$ ipython --no-banner

In [1]: import numpy as np

In [2]: import numpy.linalg as la

In [3]: np.set_printoptions(suppress=True, linewidth=140)

In [4]: def rd(a):
   ...:     return np.round(a, 4) + 0
   ...: 

In [5]: J = np.loadtxt("test5.csv", delimiter=",")

In [6]: J
Out[6]: 
array([[ -4.6219,  -1.1895,  11.2155,  -7.4194,   0.7363, -13.7056, -17.3841,  13.7709,  10.7899,  -3.1098],
       [  3.1551,   2.0155,   5.5904, -13.7873,  16.3199,  13.2912,  -2.3866, -15.2915, -16.4121, -27.5736],
       [ -1.1478, -10.3313,  -2.2138,  -4.0972,  21.2025,  14.9216,  -5.5088, -16.5178, -15.8022,  -1.4101],
       [ -6.7129,  -1.6745,  10.1358,  -2.2866,   1.024 , -11.2049, -16.4985,   8.5969,  11.2868,  -7.2105],
       [ 10.869 ,   5.97  ,  -5.5114,  -9.4328,   3.4829,  14.0074,  16.1789,  -9.8263, -18.3042,  -5.9282],
       [ -9.3934,  -1.1633,   0.7807,  17.6017, -16.2004, -17.0204,  -5.9942,  13.3812,  23.9995,  11.6225],
       [  5.3825,  12.4838,  -5.7462,   7.4984, -12.5967,   7.4117,  21.0709,  -9.5203,  -2.9041, -15.878 ],
       [  2.2967,  -2.2891,  -4.0849,   0.0662,  -4.7059,  -4.9467,   2.3143,   9.8027,   2.3213,  21.4793],
       [ -0.8688,  -4.0134,   8.9055, -14.0239,   7.9838,  -7.9162, -16.0111,  11.0853,   1.2909,   2.7974],
       [ -4.5078, -10.9743,   7.7991, -10.8101,  10.496 , -11.2961, -22.6276,  14.9224,   5.0219,  16.7958],
       [  3.4939,  -0.2905,  -1.2909,  -4.3078,  -7.4551, -10.0669,   0.3238,  17.0198,   5.114 ,  22.7179],
       [-11.3811,  -2.0807,   2.0947,  18.7098, -13.3037, -15.3095,  -8.5151,   9.4819,  23.695 ,   5.5908],
       [ -7.4922, -16.2623,   2.2064,  -0.9139,   7.7846, -12.702 , -21.6913,  16.021 ,   9.3907,  33.1002],
       [ -3.4935, -10.9991,  -6.3923,   7.5705,   0.8872,  -3.8972,  -4.1858,   6.2951,   4.3806,  30.8392],
       [  4.585 ,  13.0267,   7.1186,  -9.7375,   4.0788,  11.5028,   6.6911, -16.0853, -11.3052, -45.1963],
       [ -8.5023,  -3.6032,   1.1258,  12.4064,  -2.6336,  -4.7095,  -6.8309,  -0.9128,  11.0859,  -1.2111],
       [ -2.3175,   3.015 ,  -0.7203,   9.3627, -19.1766, -16.8936,   1.0195,  18.6666,  18.8839,  16.9617],
       [ -0.0795,  -2.8141,  -9.0024,  11.6263, -10.7935,  -4.7888,   7.3847,   7.4784,   7.014 ,  26.7123],
       [ -1.9831,  -1.5023,  -2.5972,   6.8945,  -5.8622,  -4.6213,   0.7214,   4.7414,   6.599 ,  10.685 ],
       [  5.9344,  -4.0095,  -3.4715, -10.8303,  15.186 ,  14.1316,   3.2409, -10.9081, -19.0919,   1.1882],
       [ -4.6193,   2.4727,   9.1057,  -1.108 ,  -7.7095, -15.6991, -11.5042,  14.8592,  15.4954,  -3.4097],
       [ -0.2944,   1.9765,   0.6413,   1.7479,  -6.3047,  -5.5048,   0.3932,   6.0799,   5.7846,   3.0249],
       [  2.4165,  -7.6648,  -9.9037,   3.2906,   2.4125,   4.0044,   5.2801,   0.4996,  -5.4733,  27.918 ],
       [ -7.4948,  -6.5863,   1.0147,   8.2332,   0.795 ,  -5.3984,  -9.5864,   2.2955,   8.9885,   6.9096],
       [-14.2903,  -6.2804,  12.0297,   6.1368,   3.3023, -12.9763, -24.6728,   5.2081,  17.9856, -10.811 ]])

In [7]: J @ J
ValueError: matmul: Input operand 1 has a mismatch in its core dimension 0, with gufunc signature (n?,k),(k,m?)->(n?,m?) (size 25 is different from 10)


In [8]: C2 = J.T @ J

In [9]: rd(la.eigvalsh(C2)[::-1])
Out[9]: array([17441.5928,  6615.9197,  5361.8157,  1640.3689,     0.0171,     0.0111,     0.0093,     0.0054,     0.0044,     0.0027])

In [10]: rd(la.svd(J, compute_uv=False) ** 2)
Out[10]: array([17441.5928,  6615.9197,  5361.8157,  1640.3689,     0.0171,     0.0111,     0.0093,     0.0054,     0.0044,     0.0027])

In [11]: rd(np.diag(C2))
Out[11]: array([ 974.9508, 1209.1083, 1016.7357, 2219.4251, 2530.08  , 3154.7337, 3705.5409, 3349.8067, 4181.9402, 8717.4258])

In [12]: rd(np.trace(C2)), rd((J ** 2).sum())
Out[12]: (np.float64(31059.747), np.float64(31059.747))

In [13]: def softmax(z):
    ...:     e = np.exp(z - z.max(axis=-1, keepdims=True))
    ...:     return e / e.sum(axis=-1, keepdims=True)
    ...: 

In [14]: rd(softmax(J[13] + -1))
Out[14]: array([0., 0., 0., 0., 0., 0., 0., 0., 0., 1.])

In [15]: rd(softmax(10 * J[13]))
Out[15]: array([0., 0., 0., 0., 0., 0., 0., 0., 0., 1.])

In [16]: att = J @ J.T / np.sqrt(10)

In [17]: softmax(att).round(6).argmax(axis=1)
Out[17]: array([24, 14,  2, 24,  4,  5,  6, 12,  9, 12, 12,  5, 12, 12, 14, 11, 16, 17,  5, 19, 20, 16, 22, 12, 24])

In [18]: softmax(att)[13] @ J
Out[18]: array([ -7.4922, -16.2623,   2.2064,  -0.9139,   7.7846, -12.702 , -21.6913,  16.021 ,   9.3907,  33.1002])

In [19]: Ac = J - J.mean(axis=0)

In [20]: left, sig, Vh = la.svd(Ac, full_matrices=False)

In [21]: rd(Vh[0] * np.sign(Vh[0, np.abs(Vh[0]).argmax()]))
Out[21]: array([-0.1574, -0.1339,  0.0054,  0.221 , -0.2248, -0.3849, -0.2184,  0.4046,  0.4289,  0.5606])

In [22]: np.searchsorted(np.cumsum(sig ** 2) / (sig ** 2).sum(), 0.9) + 1
Out[22]: np.int64(3)

In [23]: rd(sig ** 2 / (sig ** 2).sum())
Out[23]: array([0.532 , 0.2289, 0.1817, 0.0574, 0.    , 0.    , 0.    , 0.    , 0.    , 0.    ])

In [24]: W0 = np.load("layer11.npy")

In [25]: W0
Out[25]: 
array([[ 0,  0,  1,  0,  0,  0,  0,  3,  0, 10],
       [19, 13, 14,  0,  7,  0,  0,  0,  0,  2],
       [ 0,  0,  0,  0,  0, 16,  3, 12,  1,  4],
       [ 0,  0, 11,  0,  0,  0,  0,  8,  0,  0],
       [ 8, 12, 13,  3,  0,  0, 27, 14,  0,  0],
       [21, 20,  3,  4, 12,  0,  0,  0,  3,  5],
       [ 0,  0, 22,  0,  0,  0,  0, 14,  0,  0],
       [22, 31,  0, 20, 10,  6, 11,  0,  5,  0],
       [ 0,  0,  0,  1,  6,  9,  0,  0,  5, 11],
       [ 0,  0, 14,  0,  0,  0,  7, 15,  0,  0],
       [ 0,  0,  0, 17,  4, 27,  1,  0,  9,  9],
       [ 2,  6, 16,  0,  0,  0, 35, 21,  0,  0],
       [13,  7, 17,  0,  1,  0,  0,  3,  0,  0],
       [11, 15,  0,  9,  5,  4,  5,  0,  3,  0],
       [ 0,  0,  0,  0,  0, 18, 17, 15,  1,  0],
       [ 7,  1,  0,  0, 13,  0,  0,  0,  5, 16],
       [ 0,  0,  0,  0,  1,  0,  0,  0,  1,  8],
       [25, 19, 11,  0, 13,  0,  0,  0,  1,  6],
       [ 0,  0,  0,  0,  0,  7,  0,  4,  1,  9],
       [ 0,  0,  4,  0,  0,  0,  0, 10,  0,  6],
       [ 0,  0,  0, 20, 10, 34,  0,  0, 13, 18],
       [ 4, 13,  0, 20, 10, 20,  0,  0,  9,  8],
       [22, 31,  0, 20, 10,  6, 11,  0,  5,  0],
       [ 1,  0,  0,  0,  7,  0,  0,  0,  3, 12],
       [ 8, 12, 13,  3,  0,  0, 27, 14,  0,  0],
       [10,  4,  5,  0,  7,  0,  0,  0,  1,  7],
       [ 0,  0,  0,  3,  0, 11, 15, 10,  1,  0],
       [26, 15, 34,  0,  2,  0,  0,  4,  0,  0]])

In [26]: P = W0 @ la.solve(W0.T @ W0, W0.T)

In [27]: rd(la.eigvalsh(P))
Out[27]: array([0., 0., 0., 0., 0., 0., 0., 0., 0., 0., 0., 0., 0., 0., 0., 0., 0., 0., 1., 1., 1., 1., 1., 1., 1., 1., 1., 1.])

In [28]: ang = np.radians(36)

In [29]: Rm = np.eye(10)

In [30]: Rm[3, 3] = Rm[2, 2] = np.cos(ang)

In [31]: Rm[3, 2], Rm[2, 3] = -np.sin(ang), np.sin(ang)

In [32]: rd(Rm)
Out[32]: 
array([[ 1.    ,  0.    ,  0.    ,  0.    ,  0.    ,  0.    ,  0.    ,  0.    ,  0.    ,  0.    ],
       [ 0.    ,  1.    ,  0.    ,  0.    ,  0.    ,  0.    ,  0.    ,  0.    ,  0.    ,  0.    ],
       [ 0.    ,  0.    ,  0.809 ,  0.5878,  0.    ,  0.    ,  0.    ,  0.    ,  0.    ,  0.    ],
       [ 0.    ,  0.    , -0.5878,  0.809 ,  0.    ,  0.    ,  0.    ,  0.    ,  0.    ,  0.    ],
       [ 0.    ,  0.    ,  0.    ,  0.    ,  1.    ,  0.    ,  0.    ,  0.    ,  0.    ,  0.    ],
       [ 0.    ,  0.    ,  0.    ,  0.    ,  0.    ,  1.    ,  0.    ,  0.    ,  0.    ,  0.    ],
       [ 0.    ,  0.    ,  0.    ,  0.    ,  0.    ,  0.    ,  1.    ,  0.    ,  0.    ,  0.    ],
       [ 0.    ,  0.    ,  0.    ,  0.    ,  0.    ,  0.    ,  0.    ,  1.    ,  0.    ,  0.    ],
       [ 0.    ,  0.    ,  0.    ,  0.    ,  0.    ,  0.    ,  0.    ,  0.    ,  1.    ,  0.    ],
       [ 0.    ,  0.    ,  0.    ,  0.    ,  0.    ,  0.    ,  0.    ,  0.    ,  0.    ,  1.    ]])

In [33]: M2 = W0 @ Rm.T

In [34]: np.allclose(W0 @ W0.T, M2 @ M2.T)
Out[34]: True

In [35]: x0 = np.array([-2, 2, 2, -1, -1, -1, -2, 0, -2, 0])

In [36]: h1 = np.maximum(Rm @ x0, 0)

In [37]: rd(np.maximum(Rm @ x0, 0) - np.maximum(-Rm @ x0, 0))
Out[37]: array([-2.    ,  2.    ,  1.0302, -1.9846, -1.    , -1.    , -2.    ,  0.    , -2.    ,  0.    ])

In [38]: rd(h1)
Out[38]: array([0.    , 2.    , 1.0302, 0.    , 0.    , 0.    , 0.    , 0.    , 0.    , 0.    ])

In [39]: rd(np.tanh(Rm @ x0))
Out[39]: array([-0.964 ,  0.964 ,  0.774 , -0.9629, -0.7616, -0.7616, -0.964 ,  0.    , -0.964 ,  0.    ])

In [40]: rd(Rm.T @ h1)
Out[40]: array([0.    , 2.    , 0.8335, 0.6056, 0.    , 0.    , 0.    , 0.    , 0.    , 0.    ])

In [41]: rd(np.maximum(Rm @ (3 * x0), 0))
Out[41]: array([0.    , 6.    , 3.0907, 0.    , 0.    , 0.    , 0.    , 0.    , 0.    , 0.    ])

In [42]: C2 = np.cov(W0, rowvar=False)

In [43]: C2.shape
Out[43]: (10, 10)

In [44]: rd(np.corrcoef(W0[:, 2], W0[:, 1])[0, 1])
Out[44]: np.float64(0.1078)

In [45]: rd(W0.std(axis=0))
Out[45]: array([8.9536, 9.3478, 8.6115, 7.3186, 4.6855, 9.0877, 9.6734, 6.4511, 3.2987, 5.3053])

In [46]: np.argsort(-W0.std(axis=0).round(6), kind="stable")
Out[46]: array([6, 1, 5, 0, 2, 3, 7, 9, 4, 8])

In [47]: np.median(W0, axis=0)
Out[47]: array([1.5, 0.5, 0.5, 0. , 1.5, 0. , 0. , 1.5, 1. , 3. ])

In [48]: rd(la.eigvalsh(C2)[::-1])
Out[48]: array([201.7783, 186.0599, 118.4312,  48.5155,  18.5577,  12.7692,   5.6111,   2.4811,   0.9003,   0.1841])

In [49]: rd(np.polyfit(W0[:, 2], W0[:, 1], 1))
Out[49]: array([0.117 , 6.3634])

In [50]: M = np.array([[2, -8, -4, -4, -5, -7, 2],
    ...:     [4, -6, -2, -2, -3, -5, 4],
    ...:     [5, -5, -1, -1, -2, -4, 5],
    ...:     [8, -2, 2, 2, 1, -1, 8],
    ...:     [8, -2, 2, 2, 1, -1, 8],
    ...:     [3, -7, -3, -3, -4, -6, 3],
    ...:     [4, -6, -2, -2, -3, -5, 4],
    ...:     [8, -2, 2, 2, 1, -1, 8]])

In [51]: # looks like rank 2

In [52]: np.argsort(-la.norm(M, axis=0).round(6), kind="stable")[:3]
Out[52]: array([0, 6, 1])

In [53]: rd(la.norm(M, 2) / la.norm(M))
Out[53]: np.float64(0.8523)

In [54]: la.cond(M) > 100
Out[54]: np.True_

In [55]: [round(float(x), 4) for x in la.svd(M, compute_uv=False)[:3]]
Out[55]: [27.7234, 17.0122, 0.0]

In [56]: r = la.matrix_rank(M)

In [57]: r
Out[57]: np.int64(2)

In [58]: N = la.svd(M)[2][r:].T

In [59]: la.matrix_rank(M.T @ M), la.matrix_rank(M @ M.T)
Out[59]: (np.int64(2), np.int64(2))

In [60]: [int(la.matrix_rank(np.delete(M, i, axis=0))) for i in range(8)]
Out[60]: [2, 2, 2, 2, 2, 2, 2, 2]

In [61]: [int(la.matrix_rank(M[:, :j + 1])) for j in range(7)]
Out[61]: [1, 2, 2, 2, 2, 2, 2]

In [62]: left, sig, Vh = la.svd(M)

In [63]: np.argmax(sig[:-1] / (sig[1:] + 1e-6)) + 1
Out[63]: np.int64(2)

In [64]: rd(sig)
Out[64]: array([27.7234, 17.0122,  0.    ,  0.    ,  0.    ,  0.    ,  0.    ])

In [65]: M2 = left[:, :2] @ np.diag(sig[:2]) @ Vh[:2]

In [66]: la.matrix_rank(M, rtol=0.05)
Out[66]: np.int64(2)

In [67]: rd(la.norm(M - M2) / la.norm(M))
Out[67]: np.float64(0.0)

In [68]: K = np.load("out7.npy")

In [69]: K
Out[69]: 
array([[ 1,  2,  1,  0,  0,  0,  0,  0,  0],
       [ 1,  3,  2,  2,  0,  2,  0,  2,  1],
       [ 1,  4,  3,  3,  0,  2,  2,  3,  2],
       [ 1,  5,  4,  5,  0,  4,  4,  5,  4],
       [ 2,  6,  6,  7,  2,  6,  6,  6,  6],
       [ 2,  8,  8,  8,  4,  8,  7,  6,  8],
       [ 2, 10, 10, 10,  4, 10,  8,  6,  8],
       [ 4, 11, 10, 12,  4, 11,  8,  7,  9],
       [ 6, 11, 10, 13,  6, 13, 10,  7, 11],
       [ 7, 11, 11, 13,  7, 15, 11,  7, 12],
       [ 8, 13, 12, 15,  7, 16, 11,  7, 12],
       [10, 13, 14, 15,  7, 16, 12,  9, 12],
       [12, 13, 14, 17,  7, 17, 14, 11, 13],
       [12, 15, 14, 19,  9, 18, 16, 13, 14],
       [13, 15, 16, 19,  9, 19, 17, 14, 16],
       [13, 17, 18, 19, 10, 20, 19, 14, 16],
       [13, 19, 20, 19, 10, 20, 21, 14, 17],
       [14, 21, 21, 20, 12, 20, 21, 15, 18],
       [15, 21, 23, 21, 13, 20, 22, 16, 19],
       [16, 23, 25, 22, 15, 20, 22, 17, 20],
       [18, 25, 25, 24, 16, 22, 24, 18, 21],
       [19, 25, 27, 24, 17, 24, 25, 18, 21],
       [19, 25, 27, 24, 18, 25, 26, 20, 22],
       [20, 26, 29, 25, 19, 27, 28, 22, 23],
       [21, 28, 31, 27, 20, 28, 30, 23, 23],
       [22, 29, 32, 29, 21, 28, 30, 25, 24],
       [22, 29, 33, 30, 22, 30, 32, 26, 24],
       [24, 31, 34, 32, 24, 31, 32, 27, 25],
       [26, 31, 35, 34, 26, 33, 33, 29, 25],
       [28, 33, 36, 35, 27, 33, 33, 30, 27],
       [29, 35, 36, 37, 27, 33, 33, 31, 27],
       [29, 35, 38, 38, 27, 34, 33, 31, 29],
       [30, 36, 38, 39, 27, 34, 35, 31, 31],
       [30, 38, 39, 40, 27, 36, 37, 33, 31],
       [32, 38, 41, 41, 29, 38, 39, 34, 31],
       [33, 38, 41, 42, 29, 40, 39, 34, 31],
       [35, 39, 41, 42, 29, 42, 40, 36, 31],
       [37, 39, 43, 42, 29, 44, 41, 37, 33],
       [37, 41, 45, 43, 29, 44, 41, 39, 35]])

In [70]: C = K[[14, 3]].astype(float)

In [71]: for _ in range(5):
    ...:     lab = la.norm(K[:, None] - C, axis=-1).argmin(axis=1)
    ...:     C = np.array([K[lab == j].mean(axis=0) for j in range(2)])
    ...: 

In [72]: lab
Out[72]: array([1, 1, 1, 1, 1, 1, 1, 1, 1, 1, 1, 1, 1, 1, 1, 1, 1, 1, 1, 0, 0, 0, 0, 0, 0, 0, 0, 0, 0, 0, 0, 0, 0, 0, 0, 0, 0, 0, 0])

In [73]: np.bincount(lab)
Out[73]: array([20, 19])
